% python3 -q
>>> import numpy as np
>>> from numpy import linalg as LA
>>> np.set_printoptions(precision=1, suppress=True, linewidth=120)
>>> rd = lambda a: np.round(a, 1) + 0
>>> f = np.array([-3, -3, 3, -1])
>>> feats = 3 * np.eye(4) + np.outer(f, f)
>>> feats
array([[12.,  9., -9.,  3.],
       [ 9., 12., -9.,  3.],
       [-9., -9., 12., -3.],
       [ 3.,  3., -3.,  4.]])
>>> x0 = np.array([-4, -3, 0, 3])
>>> target = feats @ x0
>>> c, lr = np.zeros(4), 1 / LA.norm(feats, 2) ** 2
>>> for i in range(15):
...     c -= lr * feats.T @ (feats @ c - target)
...     if i % 5 == 0: print(i, round(LA.norm(feats @ c - target), 1))
... 
0 14.1
5 13.4
10 12.8
>>> rd(c)
array([-2.2, -2.1,  1.7, -0.2])
>>> A = np.cumsum(np.array([[3, -1, 3, 2, 3, 3],
...     [-3, 1, -2, 2, -2, -1],
...     [1, 1, -2, 2, 0, 3],
...     [3, 2, 1, -1, -3, 1],
...     [-2, 3, -1, 3, 3, 2],
...     [-2, -2, -3, -3, 3, 3],
...     [-1, -1, -2, -3, 3, -1],
...     [3, 3, 3, -2, 3, 2],
...     [-3, 3, 2, 2, 2, -3],
...     [-1, 0, -2, -1, 2, -1],
...     [1, -1, 1, -3, 0, -2],
...     [-1, 3, -3, -3, 0, 1],
...     [3, -3, 0, 2, 2, 3],
...     [-2, 0, -2, 2, -3, -3],
...     [-1, -1, -3, 3, 1, 1],
...     [0, 2, 0, -3, -1, 2],
...     [-3, -2, 1, 0, -1, -3],
...     [1, 1, 1, -3, 3, -2],
...     [-2, 0, 3, -1, -1, -3],
...     [1, 0, 0, 2, -2, 2],
...     [1, -3, -3, -3, 1, 3],
...     [0, 3, 1, -2, 0, 0],
...     [0, 0, 2, 0, -2, 2]]), axis=0)
>>> A
array([[  3,  -1,   3,   2,   3,   3],
       [  0,   0,   1,   4,   1,   2],
       [  1,   1,  -1,   6,   1,   5],
       [  4,   3,   0,   5,  -2,   6],
       [  2,   6,  -1,   8,   1,   8],
       [  0,   4,  -4,   5,   4,  11],
       [ -1,   3,  -6,   2,   7,  10],
       [  2,   6,  -3,   0,  10,  12],
       [ -1,   9,  -1,   2,  12,   9],
       [ -2,   9,  -3,   1,  14,   8],
       [ -1,   8,  -2,  -2,  14,   6],
       [ -2,  11,  -5,  -5,  14,   7],
       [  1,   8,  -5,  -3,  16,  10],
       [ -1,   8,  -7,  -1,  13,   7],
       [ -2,   7, -10,   2,  14,   8],
       [ -2,   9, -10,  -1,  13,  10],
       [ -5,   7,  -9,  -1,  12,   7],
       [ -4,   8,  -8,  -4,  15,   5],
       [ -6,   8,  -5,  -5,  14,   2],
       [ -5,   8,  -5,  -3,  12,   4],
       [ -4,   5,  -8,  -6,  13,   7],
       [ -4,   8,  -7,  -8,  13,   7],
       [ -4,   8,  -5,  -8,  11,   9]])
>>> O, V = LA.qr(A[:, :3])[0], LA.qr(A[:, 3:])[0]
>>> sv = LA.svd(O.T @ V, compute_uv=False)
>>> rd(LA.norm(O @ O.T - V @ V.T, 2))
np.float64(1.0)
>>> A.sum(axis=0)
array([ -31,  143, -101,  -10,  225,  163])
>>> A[:, 6]
Traceback (most recent call last):
  File "<python-input-18>", line 1, in <module>
    A[:, 6]
    ~^^^^^^
IndexError: index 6 is out of bounds for axis 1 with size 6
>>> rd(LA.norm(A))
np.float64(81.6)
>>> np.zeros(23, 6)
Traceback (most recent call last):
  File "<python-input-20>", line 1, in <module>
    np.zeros(23, 6)
    ~~~~~~~~^^^^^^^
TypeError: Cannot interpret '6' as a data type
>>> np.diff(A, axis=0)
array([[-3,  1, -2,  2, -2, -1],
       [ 1,  1, -2,  2,  0,  3],
       [ 3,  2,  1, -1, -3,  1],
       [-2,  3, -1,  3,  3,  2],
       [-2, -2, -3, -3,  3,  3],
       [-1, -1, -2, -3,  3, -1],
       [ 3,  3,  3, -2,  3,  2],
       [-3,  3,  2,  2,  2, -3],
       [-1,  0, -2, -1,  2, -1],
       [ 1, -1,  1, -3,  0, -2],
       [-1,  3, -3, -3,  0,  1],
       [ 3, -3,  0,  2,  2,  3],
       [-2,  0, -2,  2, -3, -3],
       [-1, -1, -3,  3,  1,  1],
       [ 0,  2,  0, -3, -1,  2],
       [-3, -2,  1,  0, -1, -3],
       [ 1,  1,  1, -3,  3, -2],
       [-2,  0,  3, -1, -1, -3],
       [ 1,  0,  0,  2, -2,  2],
       [ 1, -3, -3, -3,  1,  3],
       [ 0,  3,  1, -2,  0,  0],
       [ 0,  0,  2,  0, -2,  2]])
>>> out = A / LA.norm(A, axis=1, keepdims=True)
>>> gram = out @ out.T
>>> print(rd(LA.norm(out, axis=1)))
[1. 1. 1. 1. 1. 1. 1. 1. 1. 1. 1. 1. 1. 1. 1. 1. 1. 1. 1. 1. 1. 1. 1.]
>>> np.argwhere(np.triu(np.abs(gram) > 0.95, 1))
array([[ 8,  9],
       [ 9, 10],
       [ 9, 12],
       [ 9, 13],
       [10, 11],
       [10, 12],
       [10, 13],
       [11, 12],
       [11, 13],
       [11, 17],
       [11, 19],
       [11, 21],
       [11, 22],
       [12, 13],
       [13, 14],
       [13, 15],
       [13, 16],
       [13, 17],
       [14, 15],
       [14, 16],
       [15, 16],
       [16, 17],
       [16, 19],
       [16, 20],
       [17, 18],
       [17, 19],
       [17, 20],
       [17, 21],
       [18, 19],
       [19, 21],
       [20, 21],
       [20, 22],
       [21, 22]])
>>> out = np.array([[1, 1], [1, -1]])
>>> rng = np.random.default_rng(14)
>>> arr = np.kron(out, np.kron(out, out))[rng.permutation(8)][:9]
>>> arr
array([[ 1, -1, -1,  1,  1, -1, -1,  1],
       [ 1,  1, -1, -1, -1, -1,  1,  1],
       [ 1,  1,  1,  1, -1, -1, -1, -1],
       [ 1,  1,  1,  1,  1,  1,  1,  1],
       [ 1, -1, -1,  1, -1,  1,  1, -1],
       [ 1, -1,  1, -1,  1, -1,  1, -1],
       [ 1,  1, -1, -1,  1,  1, -1, -1],
       [ 1, -1,  1, -1, -1,  1, -1,  1]])
>>> f = np.array([-1, 2, -1, -1, -1, -1, -2, 1])
>>> out = arr + np.outer(f, np.eye(8)[5])
>>> print(rd(LA.det(out) / LA.det(arr)), rd(1 + LA.solve(arr, f)[5]))
0.8 0.8
>>> W0 = np.load("a.npy")
>>> W0
array([[2, 0, 0, 0, 0, 0, 0],
       [0, 2, 0, 0, 0, 0, 0],
       [0, 0, 1, 0, 0, 0, 0],
       [0, 0, 0, 0, 0, 0, 0],
       [0, 0, 0, 0, 2, 0, 0],
       [0, 0, 0, 0, 0, 1, 0],
       [0, 0, 0, 0, 0, 0, 2]])
>>> labels = rng.permutation(7)
>>> labels
array([5, 2, 1, 3, 6, 4, 0])
>>> out = W0[labels][:, labels]
>>> rd(LA.det(out)), rd(LA.det(W0[labels]))
(np.float64(0.0), np.float64(0.0))
>>> np.trace(out)
np.int64(10)
>>> np.prod(np.diag(W0)), rd(LA.det(W0))
(np.int64(0), np.float64(0.0))
>>> try:
...     LA.inv(W0)
... except LA.LinAlgError as e:
...     print(repr(e))
... 
LinAlgError('Singular matrix')
>>> rd(np.sort(LA.eigvals(W0)))
array([0., 1., 1., 2., 2., 2., 2.])
>>> W0 @ W0
array([[4, 0, 0, 0, 0, 0, 0],
       [0, 4, 0, 0, 0, 0, 0],
       [0, 0, 1, 0, 0, 0, 0],
       [0, 0, 0, 0, 0, 0, 0],
       [0, 0, 0, 0, 4, 0, 0],
       [0, 0, 0, 0, 0, 1, 0],
       [0, 0, 0, 0, 0, 0, 4]])
>>> E = np.load("test15.npy")
>>> E
array([[ -21. , -138.3,   19.8,  -40.6,  -60.6,  -80.6,  -99.4, -119.2,   58.8,  -20.5,  -99. ],
       [ -20.4, -140.1,   19.6,  -40.7,  -59.2,  -80.2, -101.1, -118.5,   58.6,  -19.7, -101. ],
       [ -20. , -140.4,   21.6,  -39.4,  -60.1,  -79.4, -100. , -118.9,   60.7,  -19.3, -100.6],
       [ -19.1, -140.4,   19.2,  -40.7,  -60.5,  -80. ,  -98.7, -121.2,   60.3,  -20. ,  -97.1],
       [ -20.4, -139. ,   20.5,  -41.1,  -59.4,  -78.1, -100. , -119.2,   59.1,  -20.4, -101. ],
       [ -19.7, -139.5,   21.1,  -41.5,  -60.2,  -79.4,  -99.9, -119.6,   58.9,  -19.2, -100.8],
       [ -20. , -141.1,   20.1,  -40.3,  -58.3,  -79.9, -101. , -119.2,   58.7,  -21.3,  -97.1],
       [ -19.1, -141.1,   18.5,  -39.8,  -60.8,  -78.6,  -99.9, -121.3,   59.9,  -19.8,  -99.1],
       [ -18.2, -140. ,   18.8,  -41.6,  -60.2,  -81.1, -101.1, -121.2,   60.6,  -20.6,  -97.9],
       [ -18.8, -139.9,   20.2,  -40.3,  -58.6,  -81.3,  -98.5, -119.2,   60.2,  -19.7,  -99.8],
       [ -20.4, -138.1,   20.8,  -39.2,  -60.2,  -81.9, -101.3, -120.1,   59.8,  -19.5, -101.5],
       [ -19. , -140.2,   19.4,  -40.3,  -61.7,  -81.9,  -99.4, -120.2,   59.8,  -19.7,  -98.5],
       [ -19.9, -141.1,   19.8,  -41.6,  -58.9,  -80.8, -102.7, -121.7,   59. ,  -19.3, -100.2],
       [ -20. , -139.7,   17.7,  -40. ,  -58.9,  -80.3,  -99.9, -119.8,   59.9,  -20. ,  -99.6],
       [ -19.2, -141.4,   20.8,  -40.9,  -59.9,  -79.9, -101.5, -120.1,   60.4,  -19. , -100.7],
       [ -19.6, -139.2,   20.2,  -38.6,  -59.5,  -79.2, -100.2, -121.3,   60. ,  -18.7,  -99.3],
       [ -20.4, -140.5,   19.4,  -41.6,  -60.8,  -81.5,  -99. , -121.4,   59.3,  -17.3,  -97.7],
       [ -20.1, -140.8,   20.3,  -39.6,  -59.2,  -79.2, -100. , -121.3,   60.6,  -21.1,  -99.6]])
>>> out = np.c_[E[:, :8] @ np.array([[4, 2, 7, -5, -3, -5, -8, 2],
...     [7, -3, -4, -2, -7, -1, 2, -5],
...     [8, -8, 4, 9, -1, 6, 9, -9],
...     [-6, 8, 9, -6, -5, 9, 7, -5],
...     [1, 6, 0, -2, 6, -9, -4, 4],
...     [8, -2, 7, -5, -4, -6, 9, 9],
...     [-4, -3, -4, 9, -9, 5, -5, 1],
...     [-7, -7, -9, 5, -1, 3, 6, -2]]), np.array([2, 0, 3, 4, 5, 5, 2, 0, 3, 2, 1, 5, 4, 2, 0, 2, 2, 0])]
>>> rd(out)
array([[-123.5,  819.9, 1026.2, -163. , 2186.9,  171.1, -915.8, -154.5,    2. ],
       [-128.2,  835.1, 1039.2, -180.2, 2219.8,  146.4, -916. , -135.9,    0. ],
       [-116.6,  823.7, 1067.7, -165.7, 2194.1,  176. , -889.8, -152.6,    3. ],
       [-118.7,  845.3, 1064. , -180. , 2190.9,  152.2, -951.8, -123.8,    4. ],
       [ -93.8,  817.6, 1051.4, -175.6, 2194.4,  139.7, -898.5, -126.9,    5. ],
       [ -96.1,  812.8, 1051.2, -163.3, 2197.1,  151. , -913.9, -140.4,    5. ],
       [-124.2,  847.5, 1059.6, -184. , 2227.1,  140.5, -919.5, -128.8,    2. ],
       [-118.2,  859.9, 1087.6, -208. , 2195.5,  144.8, -934. , -108.1,    0. ],
       [-109. ,  853.1, 1060.9, -200.2, 2218.1,  128.7, -967.2, -127. ,    3. ],
       [-131.7,  839. , 1043.8, -161.4, 2196.3,  157.5, -949.7, -144.6,    2. ],
       [-116.2,  840.7, 1052.8, -181.7, 2201.3,  178.5, -910.6, -180.5,    1. ],
       [-138.3,  838.2, 1048.8, -170.9, 2192.7,  178. , -950.4, -153. ,    5. ],
       [-101.9,  860.5, 1070.4, -201.5, 2251.4,  121.3, -944.3, -126.6,    4. ],
       [-139.4,  863. , 1045.3, -200.1, 2206.9,  138.9, -946.5, -119.4,    2. ],
       [-107.2,  837.8, 1073.9, -183.3, 2224.9,  144.8, -920.9, -134.1,    0. ],
       [-102.8,  859.1, 1091.1, -203.5, 2188.9,  156.8, -911.6, -140.4,    2. ],
       [-127.3,  837.7, 1040.5, -161.7, 2206.9,  161.5, -958.1, -137.8,    2. ],
       [-109.7,  855.3, 1084.6, -189.7, 2206.5,  150.8, -919.1, -127.9,    0. ]])
>>> rd(LA.lstsq(E, out[:, 0])[0])
array([ 4.,  7.,  8., -6.,  1.,  8., -4., -7.,  0.,  0.,  0.])
>>> print(rd(LA.norm(out - E @ LA.lstsq(E, out)[0], axis=0)))
[0.  0.  0.  0.  0.  0.  0.  0.  5.7]
>>> Ac = out - out.mean(axis=0)
>>> Uu, sv, Vt = LA.svd(Ac, full_matrices=False)
>>> np.abs(Vt[0]).argmax()
np.int64(5)
>>> np.searchsorted(np.cumsum(sv ** 2) / (sv ** 2).sum(), 0.9) + 1
np.int64(4)
>>> rd(sv ** 2 / (sv ** 2).sum())
array([0.4, 0.2, 0.1, 0.1, 0.1, 0. , 0. , 0. , 0. ])
>>> rd(Ac.mean(axis=0))
array([0., 0., 0., 0., 0., 0., 0., 0., 0.])
>>> W1 = np.array([[2, 1],
...     [3, 1],
...     [1, 0],
...     [0, 1],
...     [2, 3],
...     [1, 1],
...     [1, 1],
...     [0, 2],
...     [2, 3],
...     [1, 2],
...     [0, 0]])
>>> c = np.array([2, 1])
>>> H = np.maximum(E @ W1 + c, 0)
>>> print(LA.matrix_rank(H))
0
>>> (H > 0).mean(axis=0)
array([0., 0.])
>>> Z = np.array([[-2, 0], [-2, 2]])
>>> W1 @ Z
array([[ -6,   2],
       [ -8,   2],
       [ -2,   0],
       [ -2,   2],
       [-10,   6],
       [ -4,   2],
       [ -4,   2],
       [ -4,   4],
       [-10,   6],
       [ -6,   4],
       [  0,   0]])
>>> (H @ Z).round(6).argmax(axis=1)
array([0, 0, 0, 0, 0, 0, 0, 0, 0, 0, 0, 0, 0, 0, 0, 0, 0, 0])
>>> hat = E @ LA.solve(E.T @ E, E.T)
>>> rd(hat @ E[:, 7])
array([-119.2, -118.5, -118.9, -121.2, -119.2, -119.6, -119.2, -121.3, -121.2, -119.2, -120.1, -120.2, -121.7, -119.8,
       -120.1, -121.3, -121.4, -121.3])
>>> rd(LA.eigvalsh(hat))
array([0., 0., 0., 0., 0., 0., 0., 1., 1., 1., 1., 1., 1., 1., 1., 1., 1., 1.])
>>> rd(np.trace(hat))
np.float64(11.0)
>>> mat = np.loadtxt("out14.csv", delimiter=",")
>>> print(mat)
[[-2.  2.  0.  0. -2.  1.  0. -2. -1.]
 [-3. -1. -1.  0.  1. -3. -2.  1. -3.]
 [-1.  0. -3. -3.  0. -1.  2. -1.  1.]
 [-1.  1. -2.  0.  2. -1.  1. -2.  2.]
 [-2.  1. -1.  2.  2.  1.  0.  2.  0.]
 [ 3. -3. -1.  0. -1.  0. -3. -1. -2.]
 [ 2. -1.  0. -2.  1. -1. -1.  0.  1.]
 [-1. -1.  2. -3.  1.  3.  3.  2. -3.]
 [ 3.  2.  2. -2.  1. -1. -2.  1.  3.]]
>>> rd(LA.det(mat))
np.float64(48767.0)
>>> np.trace(mat)
np.float64(0.0)
>>> mat.inv()
Traceback (most recent call last):
  File "<python-input-72>", line 1, in <module>
    mat.inv()
    ^^^^^^^
AttributeError: 'numpy.ndarray' object has no attribute 'inv'
>>> print(rd(np.sort(np.abs(LA.eigvals(mat)))))
[0.5 2.3 3.5 3.7 3.7 5.4 5.4 5.5 5.5]
>>> print(rd(np.abs(LA.eigvals(mat)).max()))
5.5
>>> np.allclose(mat, mat.T)
False
>>> print(mat @ mat)
[[  4. -11.  -7.   4.  -2. -15. -11.  -4.  -3.]
 [-15.   0.   2.  12.   6.  10.  20.  10.  -3.]
 [ 13.  -1.  16.   6.  -1.  -1. -13.  11.   2.]
 [  4.   7.   4.  10.   9.  -9. -14.   8.  11.]
 [ -3.  -6.  -1.   1.  14.   2.   1.   9.  -6.]
 [ -5.   8.   1.  14. -17.  14.   8. -14.  -1.]
 [ -3.  10.   7.   2.  -6.   8.   2.   3.   1.]
 [  8. -23.  -5. -10.  -4.  10.   3.   5. -18.]
 [-13.  13.   4.  -9.  -3.   0.   0.   6.  -5.]]
